% python3 -q
>>> import numpy as np
>>> import numpy.linalg as la
>>> np.set_printoptions(precision=3, suppress=True, linewidth=120)
>>> feats = np.load("block10.npy")
>>> print(feats)
[[ 6.  4.  6.  0.  2.  3. -4.  0. -4.]
 [ 9.  7.  5.  2.  1. -5.  5. -5. -1.]
 [ 3.  1.  4.  8.  7.  1. -4. -3.  4.]
 [ 9.  2.  1.  6.  8.  4.  1.  1.  4.]
 [ 4.  5.  9.  5.  1.  5. -2.  5.  2.]
 [ 0.  0.  0.  0.  0.  5.  1.  1.  3.]
 [ 0.  0.  0.  0.  0.  4.  0.  1.  4.]
 [ 0.  0.  0.  0.  0.  5.  4.  3.  4.]
 [ 0.  0.  0.  0.  0.  0.  4.  5.  4.]]
>>> print(la.cond(feats) > 100)
True
>>> rng = np.random.default_rng(97398)
>>> lab = rng.permutation(9)
>>> print(lab)
[4 5 3 7 1 2 8 0 6]
>>> A2 = feats[lab][:, lab]
>>> print(np.trace(A2))
36.0
>>> print(np.sort(np.abs(la.eigvals(A2))))
[ 1.325  1.325  1.7    3.122  3.122  3.153  3.548 12.063 22.535]
>>> print(np.diag(A2))
[1. 5. 6. 3. 7. 4. 4. 6. 0.]
>>> K = np.load("data.npy")
>>> print(K)
[[-2  1  3  3  0 -2  9  0  3  1]
 [-3 -3 -3  2 -2  3  6  1  3 -1]
 [ 2  2  2  0 -3  2  0 -3 -2  2]
 [ 3 -3  2  3 -2  1  9 -3  0  0]
 [ 3  3  1 -2  3 -2 -6 -2  1 -1]
 [-3 -1 -2  3  0 -2  9  1  3 -1]
 [ 2  2  1 -3 -3 -1 -9  0  1  2]
 [-3 -2  3  3  3  1  9  3 -2  1]
 [-3 -1  3  2 -2  2  6  0  0  3]]
>>> x = np.array([-1, 1, 0, -2, 2, -2, -2, 1, 1, 0])
>>> h1 = np.maximum(K @ x, 0)
>>> print(np.flatnonzero(h1 > 1e-9))
[4 6]
>>> print(h1)
[ 0  0  0  0 25  0 21  0  0]
>>> print(K.T @ h1)
[ 117  117   46 -113   12  -71 -339  -50   46   17]
>>> print(K[5] @ K[1])
83
>>> A2 = K / np.sqrt((K ** 2).mean(axis=1, keepdims=True))
>>> print(A2[8])
[-1.088 -0.363  1.088  0.725 -0.725  0.725  2.176  0.     0.     1.088]
>>> print(la.matrix_rank(K - K.mean(axis=1, keepdims=True)))
9
>>> print(la.matrix_rank(A2) == la.matrix_rank(K))
True
>>> A2 = K[0, 0] * K[1:] - np.outer(K[1:, 0], K[0])
>>> print(A2)
[[  0   9  15   5   4 -12  15  -2   3   5]
 [  0  -6 -10  -6   6   0 -18   6  -2  -6]
 [  0   3 -13 -15   4   4 -45   6  -9  -3]
 [  0  -9 -11  -5  -6  10 -15   4 -11  -1]
 [  0   5  13   3   0  -2   9  -2   3   5]
 [  0  -6  -8   0   6   6   0   0  -8  -6]
 [  0   7   3   3  -6  -8   9  -6  13   1]
 [  0   5   3   5   4 -10  15   0   9  -3]]
>>> print(np.flatnonzero(~A2.round(6).any(axis=1)))
[]
>>> print(la.matrix_rank(A2), la.matrix_rank(K))
8 9
>>> f, g = K[4], K[1]
>>> print(f @ g)
-71
>>> pr = (f @ g) / (f @ f) * f
>>> print(pr)
[-2.731 -2.731 -0.91   1.821 -2.731  1.821  5.462  1.821 -0.91   0.91 ]
>>> print(g - pr)
[-0.269 -0.269 -2.09   0.179  0.731  1.179  0.538 -0.821  3.91  -1.91 ]
>>> print(np.outer(f, g))
[[ -9  -9  -9   6  -6   9  18   3   9  -3]
 [ -9  -9  -9   6  -6   9  18   3   9  -3]
 [ -3  -3  -3   2  -2   3   6   1   3  -1]
 [  6   6   6  -4   4  -6 -12  -2  -6   2]
 [ -9  -9  -9   6  -6   9  18   3   9  -3]
 [  6   6   6  -4   4  -6 -12  -2  -6   2]
 [ 18  18  18 -12  12 -18 -36  -6 -18   6]
 [  6   6   6  -4   4  -6 -12  -2  -6   2]
 [ -3  -3  -3   2  -2   3   6   1   3  -1]
 [  3   3   3  -2   2  -3  -6  -1  -3   1]]
>>> print(la.matrix_rank(np.outer(f, g)))
1
>>> print(np.round((g - pr) @ f, 3))
0.0
>>> E = np.loadtxt("w.csv", delimiter=",")
>>> print(E)
[[ 14.468   9.05   -4.661  15.161  19.     -5.82    1.648   8.513]
 [ 12.214   7.483 -11.969   1.334 -22.04  -13.601  12.741   4.682]
 [  1.978   2.83   -8.409  -3.063  -2.348 -30.707   7.85    1.059]
 [ 12.044   5.569 -11.064  -0.553 -21.447 -11.68   12.985   3.985]
 [ 11.07    6.564 -13.349  -2.315 -22.744 -11.644  13.115   2.755]
 [ 11.967   6.097  -9.182   0.508 -22.15  -12.954  13.874   4.633]
 [ 12.412   6.671 -12.833  -1.013 -20.25  -13.767  12.698   5.411]
 [ 11.38    5.53  -12.244  -2.665 -22.187 -14.74   12.725   4.048]
 [  0.336   0.922  -9.211   0.653  -1.859 -26.989   8.244   2.42 ]
 [ 13.3     6.958  -4.9    18.062  18.023  -3.336   1.024   8.927]
 [ 11.347   5.519 -11.627  -2.45  -22.797 -12.636  12.982   4.209]
 [ 12.578   7.539 -12.08    0.486 -22.563 -11.835  13.07    3.83 ]
 [ -1.179   1.96   -7.399   0.443  -3.414 -31.041   9.785   1.533]
 [ 11.942   9.398  -5.853  16.661  18.053  -4.33    1.976   9.53 ]
 [  1.076   2.444  -7.863  -0.633  -4.408 -29.41    9.375   2.02 ]
 [ 14.244   6.788  -6.067  17.154  18.744  -5.225   1.324   9.05 ]
 [  0.73    3.129  -9.562   0.04   -2.109 -30.423   8.018   0.796]
 [ 13.467   7.999 -13.447  -2.346 -23.822 -11.97   14.553   3.557]
 [ 12.272   9.093 -11.593  -0.893 -22.612 -13.672  13.725   3.316]
 [ 12.091   6.638 -11.645  -1.488 -21.338 -11.291  13.921   5.346]
 [ 12.512   7.392 -11.405   0.21  -22.491 -12.147  13.854   3.071]
 [ 13.626   7.169  -5.985  15.13   17.975  -4.086   0.801   9.873]
 [ 12.393   7.321 -10.836  -0.388 -23.842 -13.328  13.787   4.793]
 [  0.706   5.467  -9.821   0.794  -1.997 -29.944   9.783   0.368]
 [ 10.773   6.409 -11.399  -0.062 -23.387 -12.079  14.604   2.243]
 [ 14.771   7.807  -5.312  15.703  19.474  -5.836  -0.379   9.414]
 [ 14.476   7.646  -4.811  16.516  19.802  -2.876   0.167   9.34 ]]
>>> cov = np.cov(E, rowvar=False)
>>> print(np.polyfit(E[:, 6], E[:, 5], 1))
[-0.58 -9.01]
>>> print(np.argwhere(np.triu(np.abs(np.corrcoef(E.T)) > 0.8, 1)))
[[0 1]
 [0 5]
 [1 5]
 [2 3]
 [2 4]
 [2 6]
 [3 4]
 [3 6]
 [3 7]
 [4 6]
 [5 7]]
